$ python -q
>>> import numpy as np
>>> np.set_printoptions(precision=2, suppress=True, linewidth=160)
>>> def rnd(a):
...     return np.round(a, 2) + 0
... 
>>> mat = np.array([[1, 1, 1, 1, 1, 1, 1, 1],
...     [1, -1, 1, -1, 1, -1, 1, -1],
...     [1, -1, -1, 1, -1, 1, 1, -1],
...     [1, 1, -1, -1, 1, 1, -1, -1],
...     [1, -1, -1, 1, 1, -1, -1, 1]])
>>> mat
array([[ 1,  1,  1,  1,  1,  1,  1,  1],
       [ 1, -1,  1, -1,  1, -1,  1, -1],
       [ 1, -1, -1,  1, -1,  1,  1, -1],
       [ 1,  1, -1, -1,  1,  1, -1, -1],
       [ 1, -1, -1,  1,  1, -1, -1,  1]])
>>> vec = np.array([1, 1, 0, 0, 2, 0, 0, 0])
>>> h1 = np.maximum(mat @ vec, 0)
>>> np.flatnonzero(h1 > 1e-9)
array([0, 1, 3, 4])
>>> np.maximum(mat @ vec, 0) - np.maximum(-mat @ vec, 0)
array([ 4,  2, -2,  4,  2])
>>> rnd(np.tanh(mat @ vec))
array([ 1.  ,  0.96, -0.96,  1.  ,  0.96])
>>> f = np.array([1, -6, 1, -8, -4, 7, -9, -8])
>>> rng = np.random.default_rng(49)
>>> F = np.outer(rng.normal(size=26), f) + 0.02 * rng.normal(size=(26, 8))
>>> rnd(F)
array([[  0.61,  -3.41,   0.59,  -4.54,  -2.3 ,   4.01,  -5.13,  -4.55],
       [  1.38,  -8.29,   1.37, -11.04,  -5.52,   9.69, -12.46, -11.06],
       [  0.26,  -1.4 ,   0.26,  -1.92,  -0.94,   1.69,  -2.16,  -1.91],
       [ -1.51,   9.14,  -1.52,  12.12,   6.07, -10.62,  13.67,  12.15],
       [  0.11,  -0.73,   0.11,  -0.95,  -0.51,   0.81,  -1.11,  -0.95],
       [  0.11,  -0.67,   0.13,  -0.85,  -0.42,   0.77,  -1.01,  -0.85],
       [ -0.57,   3.52,  -0.61,   4.72,   2.35,  -4.08,   5.27,   4.7 ],
       [ -1.64,   9.82,  -1.64,  13.1 ,   6.54, -11.52,  14.74,  13.11],
       [ -0.06,   0.4 ,  -0.05,   0.6 ,   0.31,  -0.51,   0.63,   0.55],
       [ -1.9 ,  11.5 ,  -1.92,  15.36,   7.68, -13.41,  17.27,  15.31],
       [ -0.14,   0.99,  -0.13,   1.35,   0.67,  -1.18,   1.5 ,   1.34],
       [ -0.01,   0.09,   0.  ,   0.13,   0.05,  -0.11,   0.13,   0.11],
       [  2.4 , -14.62,   2.4 , -19.47,  -9.76,  17.09, -21.92, -19.52],
       [  1.1 ,  -6.6 ,   1.09,  -8.72,  -4.39,   7.66,  -9.84,  -8.79],
       [  0.88,  -5.34,   0.92,  -7.12,  -3.53,   6.23,  -8.  ,  -7.13],
       [  0.52,  -3.02,   0.48,  -4.01,  -2.02,   3.51,  -4.51,  -4.04],
       [ -0.26,   1.39,  -0.21,   1.85,   0.98,  -1.63,   2.08,   1.85],
       [ -0.29,   1.7 ,  -0.29,   2.23,   1.16,  -1.99,   2.54,   2.31],
       [ -0.53,   3.26,  -0.53,   4.39,   2.18,  -3.82,   4.93,   4.35],
       [  0.84,  -4.88,   0.81,  -6.51,  -3.25,   5.73,  -7.4 ,  -6.51],
       [  1.42,  -8.39,   1.45, -11.21,  -5.63,   9.77, -12.59, -11.17],
       [ -0.28,   1.88,  -0.28,   2.52,   1.29,  -2.18,   2.83,   2.51],
       [ -0.1 ,   0.52,  -0.1 ,   0.71,   0.32,  -0.57,   0.77,   0.69],
       [  0.73,  -4.36,   0.75,  -5.85,  -2.88,   5.1 ,  -6.51,  -5.84],
       [  1.45,  -8.73,   1.52, -11.64,  -5.78,  10.2 , -13.07, -11.65],
       [  1.51,  -9.18,   1.53, -12.25,  -6.11,  10.69, -13.77, -12.22]])
>>> idx = F[:, 0] > np.median(F[:, 0])
>>> f = F[idx].mean(axis=0) - F[~idx].mean(axis=0)
>>> ((F - F.mean(axis=0)) @ f > 0).astype(int)
array([1, 1, 1, 0, 0, 0, 0, 0, 0, 0, 0, 0, 1, 1, 1, 1, 0, 0, 0, 1, 1, 0, 0, 1, 1, 1])
>>> idx.astype(int)
array([1, 1, 1, 0, 0, 1, 0, 0, 0, 0, 0, 0, 1, 1, 1, 1, 0, 0, 0, 1, 1, 0, 0, 1, 1, 1])
>>> rnd(f)
array([  1.57,  -9.41,   1.57, -12.56,  -6.28,  11.  , -14.13, -12.56])
>>> C2 = np.cov(F, rowvar=False)
>>> np.argwhere(np.triu(np.abs(np.corrcoef(F.T)) > 0.8, 1))
array([[0, 1],
       [0, 2],
       [0, 3],
       [0, 4],
       [0, 5],
       [0, 6],
       [0, 7],
       [1, 2],
       [1, 3],
       [1, 4],
       [1, 5],
       [1, 6],
       [1, 7],
       [2, 3],
       [2, 4],
       [2, 5],
       [2, 6],
       [2, 7],
       [3, 4],
       [3, 5],
       [3, 6],
       [3, 7],
       [4, 5],
       [4, 6],
       [4, 7],
       [5, 6],
       [5, 7],
       [6, 7]])
>>> rnd(np.corrcoef(F.T))
array([[ 1., -1.,  1., -1., -1.,  1., -1., -1.],
       [-1.,  1., -1.,  1.,  1., -1.,  1.,  1.],
       [ 1., -1.,  1., -1., -1.,  1., -1., -1.],
       [-1.,  1., -1.,  1.,  1., -1.,  1.,  1.],
       [-1.,  1., -1.,  1.,  1., -1.,  1.,  1.],
       [ 1., -1.,  1., -1., -1.,  1., -1., -1.],
       [-1.,  1., -1.,  1.,  1., -1.,  1.,  1.],
       [-1.,  1., -1.,  1.,  1., -1.,  1.,  1.]])
>>> rnd(np.polyfit(F[:, 2], F[:, 1], 1))
array([-5.99,  0.05])
>>> C2.shape
(8, 8)
>>> np.argsort(-np.linalg.norm(F, axis=0).round(6), kind="stable")[:3]
array([6, 7, 3])
>>> [round(float(x), 2) for x in np.linalg.svd(F, compute_uv=False)[:3]]
[92.96, 0.15, 0.13]
>>> rnd(np.linalg.norm(F, 2) / np.linalg.norm(F))
np.float64(1.0)
>>> np.linalg.cond(F) > 100
np.True_
>>> C = F[[7, 20]].astype(float)
>>> for _ in range(3):
...     idx = np.linalg.norm(F[:, None] - C, axis=-1).argmin(axis=1)
...     C = np.array([F[idx == j].mean(axis=0) for j in range(2)])
... 
>>> idx
array([1, 1, 1, 0, 1, 1, 0, 0, 0, 0, 0, 0, 1, 1, 1, 1, 0, 0, 0, 1, 1, 0, 0, 1, 1, 1])
>>> np.abs(C[1] - C[0]).argmax()
np.int64(6)
>>> feats = np.tanh(np.array([[-1.7, -1.1],
...     [1.1, -1.6],
...     [0.4, -1.8],
...     [-0.7, -0.7],
...     [-0.1, -1.2],
...     [-1.3, 1.4],
...     [-1.6, 0.7],
...     [-2.1, 1.4],
...     [-0.5, -1.3],
...     [-0.3, -1.0],
...     [0.9, -1.3],
...     [-1.2, -1.2]]) @ np.array([[0.3, 0.4, 0.1, 1.5, 0.6, -0.4], [-1.7, 0.8, 0.5, -0.9, 1.1, 1.1]]))
>>> rnd(feats)
array([[ 0.88, -0.92, -0.62, -0.92, -0.98, -0.49],
       [ 1.  , -0.69, -0.6 ,  1.  , -0.8 , -0.98],
       [ 1.  , -0.86, -0.7 ,  0.98, -0.94, -0.97],
       [ 0.75, -0.69, -0.4 , -0.4 , -0.83, -0.45],
       [ 0.96, -0.76, -0.54,  0.73, -0.88, -0.86],
       [-0.99,  0.54,  0.52, -1.  ,  0.64,  0.97],
       [-0.93, -0.08,  0.19, -1.  , -0.19,  0.89],
       [-1.  ,  0.27,  0.45, -1.  ,  0.27,  0.98],
       [ 0.97, -0.85, -0.6 ,  0.4 , -0.94, -0.84],
       [ 0.92, -0.73, -0.49,  0.42, -0.86, -0.75],
       [ 0.99, -0.59, -0.51,  0.99, -0.71, -0.95],
       [ 0.93, -0.89, -0.62, -0.62, -0.97, -0.69]])
>>> vec = np.array([-1, 9, 8, 3, 6, -3])
>>> rhs = feats @ vec
>>> coef, lr = np.zeros(6), 1 / np.linalg.norm(feats, 2) ** 2
>>> for i in range(12):
...     coef -= lr * feats.T @ (feats @ coef - rhs)
...     if i % 2 == 0: print(i, round(np.linalg.norm(feats @ coef - rhs), 2))
... 
0 19.68
2 13.66
4 9.71
6 7.18
8 5.6
10 4.66
>>> rnd(coef)
array([-3.01,  5.46,  2.96,  4.62,  6.29,  1.49])
>>> data = np.load("case18.npy")
>>> data
array([[ 0,  0,  1],
       [ 1,  4, -2],
       [ 0, -1, -7]])
>>> vec = np.array([4, 2, 9])
>>> rhs = data @ vec
>>> coef, lr = np.zeros(3), 1 / np.linalg.norm(data, 2) ** 2
>>> for i in range(5):
...     coef -= lr * data.T @ (data @ coef - rhs)
...     if i % 1 == 0: print(i, round(np.linalg.norm(data @ coef - rhs), 2))
... 
0 9.08
1 6.08
2 4.07
3 2.73
4 1.83
>>> rnd(coef)
array([0.28, 2.43, 8.86])
>>> proj = np.triu(np.array([[-2, 1, 4], [-1, -5, -4], [-2, 4, -5]]), 1) + np.eye(3)
>>> out = proj @ data @ np.linalg.inv(proj)
>>> out
array([[  1.,  -1., -37.],
       [  1.,   7.,  50.],
       [  0.,  -1., -11.]])
>>> rnd(np.poly(out))
array([  1.,   3., -30.,   1.])
>>> np.linalg.matrix_rank(out)
np.int64(3)
>>> A = np.load("data.npy")
>>> A
array([[ 0,  0,  0,  0,  0,  0],
       [ 5,  7,  0,  0,  0,  0],
       [ 8, -2, -8,  0,  0,  0],
       [ 1, -6,  3, -5,  0,  0],
       [ 1,  2, -7, -8, -2,  0],
       [-7,  5,  9, -4, -9, -8]])
>>> idx = rng.permutation(6)
>>> idx
array([2, 4, 3, 5, 0, 1])
>>> out = A[idx][:, idx]
>>> out
array([[-8,  0,  0,  0,  8, -2],
       [-7, -2, -8,  0,  1,  2],
       [ 3,  0, -5,  0,  1, -6],
       [ 9, -9, -4, -8, -7,  5],
       [ 0,  0,  0,  0,  0,  0],
       [ 0,  0,  0,  0,  5,  7]])
>>> np.diag(out)
array([-8, -2, -5, -8,  0,  7])
>>> vec = np.array([-6, 3, 5, -3, -1, -6])
>>> h1 = np.maximum(A @ vec, 0)
>>> np.flatnonzero(h1 > 1e-9)
array([3, 5])
>>> A.ravel(order="F")
array([ 0,  5,  8,  1,  1, -7,  0,  7, -2, -6,  2,  5,  0,  0, -8,  3, -7,  9,  0,  0,  0, -5, -8, -4,  0,  0,  0,  0, -2, -9,  0,  0,  0,  0,  0, -8])
>>> A.reshape(2, -1)
array([[ 0,  0,  0,  0,  0,  0,  5,  7,  0,  0,  0,  0,  8, -2, -8,  0,  0,  0],
       [ 1, -6,  3, -5,  0,  0,  1,  2, -7, -8, -2,  0, -7,  5,  9, -4, -9, -8]])
>>> blk = A.reshape(6, 2, -1)
>>> np.einsum("ihd,ihd->ih", blk, blk)
array([[  0,   0],
       [ 74,   0],
       [132,   0],
       [ 46,  25],
       [ 54,  68],
       [155, 161]])
>>> left, sig, Vt = np.linalg.svd(A)
>>> rnd(sig)
array([19.9 , 12.34, 10.31,  5.98,  4.94,  0.  ])
>>> out = left[:, :5] @ np.diag(sig[:5]) @ Vt[:5]
>>> rnd(np.linalg.norm(A - out) / np.linalg.norm(A))
np.float64(0.0)
>>> np.linalg.matrix_rank(out)
np.int64(5)
>>> r = np.linalg.matrix_rank(A)
>>> r
np.int64(5)
>>> null = np.linalg.svd(A)[2][r:].T
>>> null.shape
(6, 1)
>>> [int(np.linalg.matrix_rank(A[:i])) for i in range(1, len(A) + 1)]
[0, 1, 2, 3, 4, 5]
>>> np.allclose(A @ null, 0)
True
>>> rnd(null[:, 0] / null[np.abs(null[:, 0]).round(6).argmax(), 0])
array([ 0.08, -0.06,  0.1 ,  0.15, -0.95,  1.  ])
>>> K = np.array([[1, -1, 1, -1],
...     [1, 0, 0, 0],
...     [1, 1, 1, 1],
...     [1, 2, 4, 8],
...     [1, 3, 9, 27],
...     [1, 4, 16, 64],
...     [1, 5, 25, 125],
...     [1, 6, 36, 216]])
>>> w1 = np.array([[3, -6, 6, -6], [-9, 4, -9, 7], [-7, -3, -1, -2], [7, 6, 0, 5]])
>>> coef = np.array([-2, 0, 1, 2])
>>> H = np.maximum(K @ w1 + coef, 0)
>>> (H > 0).astype(int)
array([[0, 0, 1, 0],
       [1, 0, 1, 0],
       [0, 1, 0, 1],
       [1, 1, 0, 1],
       [1, 1, 0, 1],
       [1, 1, 0, 1],
       [1, 1, 0, 1],
       [1, 1, 0, 1]])
>>> C = np.array([[-1, -1, 0], [2, 1, 1], [0, 2, 0], [2, -2, 0]])
>>> H @ C
array([[    0,    30,     0],
       [   -1,    13,     0],
       [   14,   -11,     1],
       [  149,   -57,    38],
       [  450,  -227,   141],
       [ 1015,  -579,   346],
       [ 1934, -1179,   689],
       [ 3297, -2093,  1206]])
>>> out = K + rng.integers(-2, 3, (8, 1)) @ rng.integers(-2, 3, (1, 4))
>>> out
array([[  0,   0,  -1,  -2],
       [  2,  -1,   2,   1],
       [  0,   2,  -1,   0],
       [  2,   1,   6,   9],
       [  3,   1,  13,  29],
       [ -1,   6,  12,  62],
       [  1,   5,  25, 125],
       [  0,   7,  34, 215]])
>>> np.abs(out - K).sum(axis=1)
array([ 5,  5,  5,  5, 10, 10,  0,  5])
>>> W0 = np.load("test18.npy")
>>> W0
array([[ 9.,  4.,  0.],
       [ 4.,  6.,  4.],
       [ 0.,  4., -9.]])
>>> rnd(np.linalg.eigvalsh(W0).min())
np.float64(-10.05)
>>> vec = np.array([2, 1, 2])
>>> W0 @ np.eye(3)[1]
array([4., 6., 4.])
>>> W0 @ vec
array([ 22.,  22., -14.])
>>> np.sign((W0 @ vec).round(6))
array([ 1.,  1., -1.])
>>> (W0 @ vec).argmax()
np.int64(0)
>>> np.einsum("ij,j->i", W0, vec)
array([ 22.,  22., -14.])
>>> (W0 * vec).sum(axis=1)
array([ 22.,  22., -14.])
>>> W0 * vec
array([[ 18.,   4.,   0.],
       [  8.,   6.,   8.],
       [  0.,   4., -18.]])
>>> q = W0.astype(float).copy()
>>> for j in range(3):
...     q[:, j] -= q[:, :j] @ (q[:, :j].T @ q[:, j])
...     q[:, j] /= np.linalg.norm(q[:, j])
... 
>>> rnd(q)
array([[ 0.91, -0.28, -0.29],
       [ 0.41,  0.63,  0.66],
       [ 0.  ,  0.72, -0.69]])
>>> arr = np.loadtxt("arr.csv", delimiter=",")
>>> arr
array([[-12.,  -4.,  -1.,  -5.,   5.,   2.,  -3.,   3.,   3.],
       [  8.,   0.,  -4.,   0.,  -5.,  -5.,   2.,   3.,   4.],
       [ -8.,  -3.,  -5.,   1.,  -3.,  -1.,  -2.,   0.,   2.],
       [-20.,   1.,   4.,   5.,  -2.,   3.,  -5.,  -1.,  -4.],
       [-12.,   2.,  -2.,  -1.,   1.,   5.,  -3.,  -1.,   4.],
       [  8.,   1.,   4.,   2.,   1.,  -4.,   2.,   5.,   0.],
       [ -4.,   2.,   4.,  -4.,   4.,  -5.,  -1.,   5.,   5.],
       [  0.,   0.,   4.,   0.,  -5.,   4.,   0.,  -5.,  -4.]])
>>> arr.shape
(8, 9)
>>> arr - arr[0]
array([[  0.,   0.,   0.,   0.,   0.,   0.,   0.,   0.,   0.],
       [ 20.,   4.,  -3.,   5., -10.,  -7.,   5.,   0.,   1.],
       [  4.,   1.,  -4.,   6.,  -8.,  -3.,   1.,  -3.,  -1.],
       [ -8.,   5.,   5.,  10.,  -7.,   1.,  -2.,  -4.,  -7.],
       [  0.,   6.,  -1.,   4.,  -4.,   3.,   0.,  -4.,   1.],
       [ 20.,   5.,   5.,   7.,  -4.,  -6.,   5.,   2.,  -3.],
       [  8.,   6.,   5.,   1.,  -1.,  -7.,   2.,   2.,   2.],
       [ 12.,   4.,   5.,   5., -10.,   2.,   3.,  -8.,  -7.]])
>>> rnd(np.linalg.svd(arr, compute_uv=False))
array([31.67, 16.7 , 12.03,  9.77,  6.  ,  5.16,  2.79,  0.8 ])
>>> np.count_nonzero(arr)
np.int64(64)
>>> f = np.array([0, 1])
>>> np.polyval(f, arr[1])
array([1., 1., 1., 1., 1., 1., 1., 1., 1.])
>>> np.correlate(arr[1], arr[4], "full")
array([  32.,   -8.,  -40.,   44.,    0.,  -43.,    8.,   20., -111.,  -11.,   68.,   21.,   47.,   54.,  -26.,  -28.,  -48.])
>>> f, v = arr[7], arr[4]
>>> f @ f
np.float64(98.0)
>>> p = (f @ v) / (f @ f) * f
>>> np.linalg.matrix_rank(np.outer(f, v))
np.int64(1)
>>> rnd(np.linalg.norm(f + v) ** 2 + np.linalg.norm(f - v) ** 2)
np.float64(606.0)
>>> (v - p) @ f
np.float64(0.0)
